In [1]: import numpy as np

In [2]: from numpy import linalg as LA

In [3]: np.set_printoptions(precision=2, suppress=True, linewidth=100, floatmode="fixed")

In [4]: m1 = np.load("dump.npy")

In [5]: m1
Out[5]: 
array([[ 0.57, -0.43, -0.14, -0.43, -0.14, -0.33, -0.05, -0.33, -0.14, -0.14],
       [-0.43,  0.57, -0.14, -0.43, -0.14, -0.33, -0.05, -0.33, -0.14, -0.14],
       [-0.14, -0.14,  0.95, -0.14, -0.05, -0.11, -0.02, -0.11, -0.05, -0.05],
       [-0.43, -0.43, -0.14,  0.57, -0.14, -0.33, -0.05, -0.33, -0.14, -0.14],
       [-0.14, -0.14, -0.05, -0.14,  0.95, -0.11, -0.02, -0.11, -0.05, -0.05],
       [-0.33, -0.33, -0.11, -0.33, -0.11,  0.74, -0.04, -0.26, -0.11, -0.11],
       [-0.05, -0.05, -0.02, -0.05, -0.02, -0.04,  0.99, -0.04, -0.02, -0.02],
       [-0.33, -0.33, -0.11, -0.33, -0.11, -0.26, -0.04,  0.74, -0.11, -0.11],
       [-0.14, -0.14, -0.05, -0.14, -0.05, -0.11, -0.02, -0.11,  0.95, -0.05],
       [-0.14, -0.14, -0.05, -0.14, -0.05, -0.11, -0.02, -0.11, -0.05,  0.95]])

In [6]: rng = np.random.default_rng(698559)

In [7]: z = rng.permutation(10)

In [8]: z
Out[8]: array([3, 0, 6, 1, 8, 2, 7, 4, 5, 9])

In [9]: other = m1[z][:, z]

In [10]: round(float(LA.det(other)), 2), round(float(LA.det(m1[z])), 2)
Out[10]: (-1.0, 1.0)

In [11]: other
Out[11]: 
array([[ 0.57, -0.43, -0.05, -0.43, -0.14, -0.14, -0.33, -0.14, -0.33, -0.14],
       [-0.43,  0.57, -0.05, -0.43, -0.14, -0.14, -0.33, -0.14, -0.33, -0.14],
       [-0.05, -0.05,  0.99, -0.05, -0.02, -0.02, -0.04, -0.02, -0.04, -0.02],
       [-0.43, -0.43, -0.05,  0.57, -0.14, -0.14, -0.33, -0.14, -0.33, -0.14],
       [-0.14, -0.14, -0.02, -0.14,  0.95, -0.05, -0.11, -0.05, -0.11, -0.05],
       [-0.14, -0.14, -0.02, -0.14, -0.05,  0.95, -0.11, -0.05, -0.11, -0.05],
       [-0.33, -0.33, -0.04, -0.33, -0.11, -0.11,  0.74, -0.11, -0.26, -0.11],
       [-0.14, -0.14, -0.02, -0.14, -0.05, -0.05, -0.11,  0.95, -0.11, -0.05],
       [-0.33, -0.33, -0.04, -0.33, -0.11, -0.11, -0.26, -0.11,  0.74, -0.11],
       [-0.14, -0.14, -0.02, -0.14, -0.05, -0.05, -0.11, -0.05, -0.11,  0.95]])

In [12]: M = np.loadtxt("block0.csv", delimiter=",")

In [13]: M
Out[13]: 
array([[-2.00, -1.00,  3.00,  2.00],
       [ 0.00,  0.00,  0.00,  0.00],
       [ 2.00, -2.00, -1.00,  1.00],
       [-2.00, -1.00,  2.00,  2.00],
       [ 0.00,  0.00,  0.00,  0.00],
       [-2.00,  2.00,  2.00, -1.00],
       [ 2.00, -4.00, -3.00,  0.00],
       [-2.00,  2.00,  2.00, -1.00],
       [ 0.00,  0.00,  0.00,  0.00],
       [ 0.00, -2.00, -2.00, -1.00],
       [-2.00, -1.00,  2.00,  2.00],
       [-2.00,  0.00,  0.00, -2.00],
       [ 0.00, -2.00, -2.00, -1.00],
       [-2.00, -1.00,  2.00,  2.00],
       [ 0.00,  0.00,  0.00,  0.00],
       [-2.00, -1.00,  3.00,  2.00],
       [-4.00,  1.00,  4.00,  1.00],
       [ 0.00,  0.00,  0.00,  0.00],
       [ 0.00, -2.00, -2.00, -1.00],
       [ 0.00, -3.00,  1.00,  3.00],
       [-2.00, -3.00,  1.00,  1.00],
       [-4.00,  1.00,  4.00,  1.00]])

In [14]: Xs = (M - M.mean(axis=0)) / M.std(axis=0)

In [15]: Xs.std(axis=0)
Out[15]: array([1.00, 1.00, 1.00, 1.00])

In [16]: np.argwhere(np.abs(Xs) > 2)
Out[16]: array([[6, 1]])

In [17]: b = LA.lstsq(np.delete(Xs, 1, axis=1), Xs[:, 1])[0]

In [18]: np.round(1 - np.var(Xs[:, 1] - np.delete(Xs, 1, axis=1) @ b), 2)
Out[18]: np.float64(0.88)

In [19]: np.abs(b).argmax()
Out[19]: np.int64(1)
